% python3 -q
>>> import numpy as np
>>> from numpy import linalg as LA
>>> np.set_printoptions(precision=3, suppress=True, linewidth=160, legacy="1.25")
>>> rnd = lambda a: np.round(a, 3) + 0
>>> data = np.load("arr.npy")
>>> data
array([[  2,  -2,   2,  -2,  -2,   2,   1,  10,  -2],
       [ -2,   1,   1,   2,   1,  -2,   2, -10,   2],
       [  1,   1,   2,   2,   1,  -1,   0,  -5,  -1]])
>>> out = data / LA.norm(data, axis=1, keepdims=True)
>>> C2 = out @ out.T
>>> rnd(LA.norm(out, axis=1))
array([1., 1., 1.])
>>> (np.abs(C2) > 0.9).astype(int)
array([[1, 1, 0],
       [1, 1, 0],
       [0, 0, 1]])
>>> rnd(C2[0])
array([ 1.   , -0.921, -0.743])
>>> rnd(np.degrees(np.arccos(np.clip(C2[0, 2], -1, 1))))
137.962
>>> rnd(C2)
array([[ 1.   , -0.921, -0.743],
       [-0.921,  1.   ,  0.819],
       [-0.743,  0.819,  1.   ]])
>>> (C2 - 2 * np.eye(3)).round(6).argmax(axis=1)
array([2, 2, 1])
>>> def softmax(z):
...     e = np.exp(z - z.max(axis=-1, keepdims=True))
...     return e / e.sum(axis=-1, keepdims=True)
... 
>>> rnd(softmax(data[1] + -3))
array([0.004, 0.089, 0.089, 0.242, 0.089, 0.004, 0.242, 0.   , 0.242])
>>> rnd(softmax(data[1]))
array([0.004, 0.089, 0.089, 0.242, 0.089, 0.004, 0.242, 0.   , 0.242])
>>> scores = data @ data.T / np.sqrt(9)
>>> rnd(softmax(scores)[1] @ data)
array([ -2.,   1.,   1.,   2.,   1.,  -2.,   2., -10.,   2.])
>>> rnd(LA.norm(data) ** 2 / LA.norm(data, 2) ** 2)
1.084
>>> rnd(LA.norm(data, axis=0))
array([ 3.   ,  2.449,  3.   ,  3.464,  2.449,  3.   ,  2.236, 15.   ,  3.   ])
>>> rnd(LA.norm(data, 1)), rnd(LA.norm(data, np.inf))
(25.0, 25.0)
>>> rnd(LA.norm(data, 2))
16.353
>>> rnd(LA.norm(data, axis=1))
array([11.358, 11.091,  6.164])
>>> blk = np.stack([data, 4 * data, data[::-1]])
>>> rnd(LA.norm(blk, axis=(1, 2)))
array([17.029, 68.118, 17.029])
>>> np.einsum("bij,cij->bc", blk, blk)
array([[ 290, 1160,   19],
       [1160, 4640,   76],
       [  19,   76,  290]])
>>> (blk @ data.T).shape
(3, 3, 3)
>>> blk.shape
(3, 3, 9)
>>> out = data[0, 0] * data[1:] - np.outer(data[1:, 0], data[0])
>>> out
array([[  0,  -2,   6,   0,  -2,   0,   6,   0,   0],
       [  0,   4,   2,   6,   4,  -4,  -1, -20,   0]])
>>> LA.matrix_rank(out), LA.matrix_rank(data)
(2, 3)
>>> W0 = np.load("out14.npy")
>>> W0
array([[0, 1, 0, 0, 0],
       [0, 0, 0, 1, 0],
       [0, 0, 1, 0, 0],
       [0, 0, 0, 0, 1],
       [1, 0, 0, 0, 0]])
>>> W0 @ np.ones(5)
array([1., 1., 1., 1., 1.])
>>> rnd(np.sort(np.abs(LA.eigvals(W0)))[::-1])
array([1., 1., 1., 1., 1.])
>>> LA.matrix_power(W0, 100)
array([[1, 0, 0, 0, 0],
       [0, 1, 0, 0, 0],
       [0, 0, 1, 0, 0],
       [0, 0, 0, 1, 0],
       [0, 0, 0, 0, 1]])
>>> p = np.eye(5)[4]
>>> for _ in range(5):
...     p = p @ W0
...     print(p.round(3))
... 
[1. 0. 0. 0. 0.]
[0. 1. 0. 0. 0.]
[0. 0. 0. 1. 0.]
[0. 0. 0. 0. 1.]
[1. 0. 0. 0. 0.]
>>> np.einsum("ii->", W0)
1
>>> np.kron(np.eye(2, dtype=int), W0)
array([[0, 1, 0, 0, 0, 0, 0, 0, 0, 0],
       [0, 0, 0, 1, 0, 0, 0, 0, 0, 0],
       [0, 0, 1, 0, 0, 0, 0, 0, 0, 0],
       [0, 0, 0, 0, 1, 0, 0, 0, 0, 0],
       [1, 0, 0, 0, 0, 0, 0, 0, 0, 0],
       [0, 0, 0, 0, 0, 0, 1, 0, 0, 0],
       [0, 0, 0, 0, 0, 0, 0, 0, 1, 0],
       [0, 0, 0, 0, 0, 0, 0, 1, 0, 0],
       [0, 0, 0, 0, 0, 0, 0, 0, 0, 1],
       [0, 0, 0, 0, 0, 1, 0, 0, 0, 0]])
>>> rnd(np.poly(W0))
array([ 1., -1.,  0.,  0., -1.,  1.])
>>> x0 = np.array([-3, 3, -5, 2, 3])
>>> y = W0 @ x0
>>> beta, lr = np.zeros(5), 1 / LA.norm(W0, 2) ** 2
>>> for i in range(5):
...     beta -= lr * W0.T @ (W0 @ beta - y)
...     if i % 1 == 0: print(i, round(LA.norm(W0 @ beta - y), 3))
... 
0 0.0
1 0.0
2 0.0
3 0.0
4 0.0
>>> beta
array([-3.,  3., -5.,  2.,  3.])
>>> rng = np.random.default_rng(329)
>>> out = W0 + rng.integers(-2, 3, (5, 1)) @ rng.integers(-2, 3, (1, 5))
>>> out
array([[-2, -1,  2, -1,  0],
       [ 2,  2, -2,  2,  0],
       [-4, -4,  5, -2,  0],
       [ 2,  2, -2,  1,  1],
       [ 3,  2, -2,  1,  0]])
>>> rnd(LA.svd(out - W0, compute_uv=False))
array([10.198,  0.   ,  0.   ,  0.   ,  0.   ])
>>> X = np.tril(np.array([[3, -3, -1, 3, -1, -3, 0, -3, 1],
...     [1, 2, 0, -3, 2, -2, 0, -3, -2],
...     [1, 1, -2, -3, -1, 2, 0, -3, 1],
...     [-2, 1, -3, -1, -2, -3, 1, 0, 3],
...     [2, 1, 3, 2, 1, -3, 1, 2, 1],
...     [2, 3, 3, -3, 1, -3, -3, 0, 3],
...     [0, 3, 3, -1, 1, -3, 0, 0, 1],
...     [-3, -3, 3, 2, -2, -1, 0, 2, 3],
...     [-2, -1, -2, -1, -2, 2, -2, 0, -1]]), -1) + np.eye(9, dtype=int)
>>> X
array([[ 1,  0,  0,  0,  0,  0,  0,  0,  0],
       [ 1,  1,  0,  0,  0,  0,  0,  0,  0],
       [ 1,  1,  1,  0,  0,  0,  0,  0,  0],
       [-2,  1, -3,  1,  0,  0,  0,  0,  0],
       [ 2,  1,  3,  2,  1,  0,  0,  0,  0],
       [ 2,  3,  3, -3,  1,  1,  0,  0,  0],
       [ 0,  3,  3, -1,  1, -3,  1,  0,  0],
       [-3, -3,  3,  2, -2, -1,  0,  1,  0],
       [-2, -1, -2, -1, -2,  2, -2,  0,  1]])
>>> # triangular
>>> rnd(softmax(X[5] + -2))
array([0.132, 0.358, 0.358, 0.001, 0.049, 0.049, 0.018, 0.018, 0.018])
>>> scores = X @ X.T / np.sqrt(9)
>>> softmax(scores).round(6).argmax(axis=1)
array([4, 5, 5, 3, 4, 5, 6, 7, 8])
>>> out = X / np.sqrt((X ** 2).mean(axis=1, keepdims=True))
>>> out[0]
array([3., 0., 0., 0., 0., 0., 0., 0., 0.])
>>> LA.matrix_rank(out) == LA.matrix_rank(X)
True
>>> U, sig, vt = LA.svd(X)
>>> rnd(sig)
array([8.977, 6.519, 4.217, 3.911, 2.238, 1.153, 0.698, 0.111, 0.005])
>>> np.argmax(sig[:-1] / (sig[1:] + 1e-6)) + 1
8
>>> out = U[:, :8] @ np.diag(sig[:8]) @ vt[:8]
>>> rnd(out)
array([[ 1.   ,  0.   ,  0.   ,  0.   ,  0.   ,  0.   , -0.002,  0.   , -0.002],
       [ 1.   ,  1.   ,  0.   ,  0.   ,  0.   ,  0.001,  0.002,  0.   ,  0.003],
       [ 1.   ,  1.   ,  1.   ,  0.   ,  0.   ,  0.   , -0.001,  0.   , -0.002],
       [-2.   ,  1.   , -3.   ,  1.   ,  0.   ,  0.   ,  0.   ,  0.   , -0.001],
       [ 2.   ,  1.   ,  3.   ,  2.   ,  1.   ,  0.   ,  0.   ,  0.   ,  0.   ],
       [ 2.   ,  3.   ,  3.   , -3.   ,  1.   ,  1.   ,  0.   ,  0.   ,  0.   ],
       [ 0.   ,  3.   ,  3.   , -1.   ,  1.   , -3.   ,  1.   ,  0.   ,  0.   ],
       [-3.   , -3.   ,  3.   ,  2.   , -2.   , -1.   ,  0.   ,  1.   ,  0.   ],
       [-2.   , -1.   , -2.   , -1.   , -2.   ,  2.   , -2.   ,  0.   ,  1.   ]])
>>> rnd(LA.norm(X - out) / LA.norm(X))
0.0
>>> rnd(LA.norm(X - out, 2)), rnd(sig[8])
(0.005, 0.005)
>>> LA.matrix_rank(out)
8
>>> out = np.array([[-2]])
>>> Z = np.array([[1, 0, 2, 2, 1],
...     [0, 2, 2, 1, 2],
...     [2, 1, 2, 1, 1],
...     [1, 1, 0, 0, 0],
...     [0, 1, 2, 1, 0]])
>>> F = np.block([[out, np.zeros((1, 5))], [np.zeros((5, 1)), Z]])
>>> F
array([[-2.,  0.,  0.,  0.,  0.,  0.],
       [ 0.,  1.,  0.,  2.,  2.,  1.],
       [ 0.,  0.,  2.,  2.,  1.,  2.],
       [ 0.,  2.,  1.,  2.,  1.,  1.],
       [ 0.,  1.,  1.,  0.,  0.,  0.],
       [ 0.,  0.,  1.,  2.,  1.,  0.]])
>>> x0 = np.array([-4, 2, 9, 5, -5, 8])
>>> y = F @ x0
>>> y
array([ 8., 10., 39., 26., 11., 14.])
>>> rnd(LA.solve(F.T, F[2]))
array([0., 0., 1., 0., 0., 0.])
>>> rnd(LA.solve(F, F[:, 4]))
array([0., 0., 0., 0., 1., 0.])
>>> rnd(LA.solve(F, 3 * y))
array([-12.,   6.,  27.,  15., -15.,  24.])
>>> rnd(LA.solve(F, y + F[:, 3]))
array([-4.,  2.,  9.,  6., -5.,  8.])
>>> K = np.loadtxt("w.csv", delimiter=",")
>>> K
array([[  0.666,   1.56 ,  18.863,  -3.344,   5.488],
       [ -0.756,  12.599,  -7.086, -12.482,   5.889],
       [ -4.568,  -8.889,  16.061,   5.388,  -3.625],
       [ 11.151,  -0.176,   5.108,  -7.056, -14.133],
       [  7.256,  -5.653,   6.558,  -3.094,  16.212],
       [  4.236,  -8.981,  -6.304,  15.845,   3.253],
       [ 12.666,   4.472,   4.551, -12.873,  -5.757],
       [  2.074,   9.733,  -0.011,  15.898,   6.945],
       [ 10.812,   5.232,   5.619,  -9.365, -11.681],
       [-10.029,   6.43 ,  -8.733, -12.727,  -4.453],
       [-10.851,   5.52 ,   8.632,  13.154,  -2.06 ],
       [-15.483,   5.075,   9.147,  -4.89 ,  -5.191],
       [ -1.169,   3.506,  16.657,  -9.685,  -3.884],
       [ 12.693,  15.271,   1.822,  -0.709,  -1.367],
       [ -2.629,   6.02 , -15.424,  -9.   ,   6.16 ],
       [ 15.91 ,   2.415, -10.458,  -2.953,   4.788],
       [ -3.339,  14.402,  10.584,   8.012,   2.289],
       [ 11.529,  -0.745,  13.071,   2.146,   9.543],
       [ -0.458,  -2.263,  -8.542,  13.63 ,  11.659],
       [ -7.725, -11.949,  -7.768, -11.368,  -2.822],
       [  5.374,   0.81 ,  -5.663, -12.503,  13.493],
       [  8.094,  -1.946,  16.144,   4.208,  -7.236],
       [  1.725,  13.592,  -1.053, -14.488,  -1.131],
       [ -5.428,  18.751,  -3.601,  -2.432,  -0.243]])
>>> cen = K - K.mean(axis=0)
>>> evecs = LA.svd(cen)[2][:4]
>>> out = cen - cen @ evecs.T @ evecs
>>> rnd(np.cov(cen @ evecs.T, rowvar=False))
array([[119.221,   0.   ,   0.   ,   0.   ],
       [  0.   ,  99.71 ,   0.   ,   0.   ],
       [  0.   ,   0.   ,  74.536,   0.   ],
       [  0.   ,   0.   ,   0.   ,  57.405]])
>>> LA.norm(out, axis=1).round(6).argmax()
4
>>> rnd(out.std(axis=0))
array([1.125, 0.5  , 2.513, 2.235, 4.922])
>>> rnd(np.diag(evecs.T @ evecs))
array([0.966, 0.993, 0.83 , 0.865, 0.346])
>>> rnd((cen @ evecs.T).std(axis=0))
array([10.689,  9.775,  8.452,  7.417])
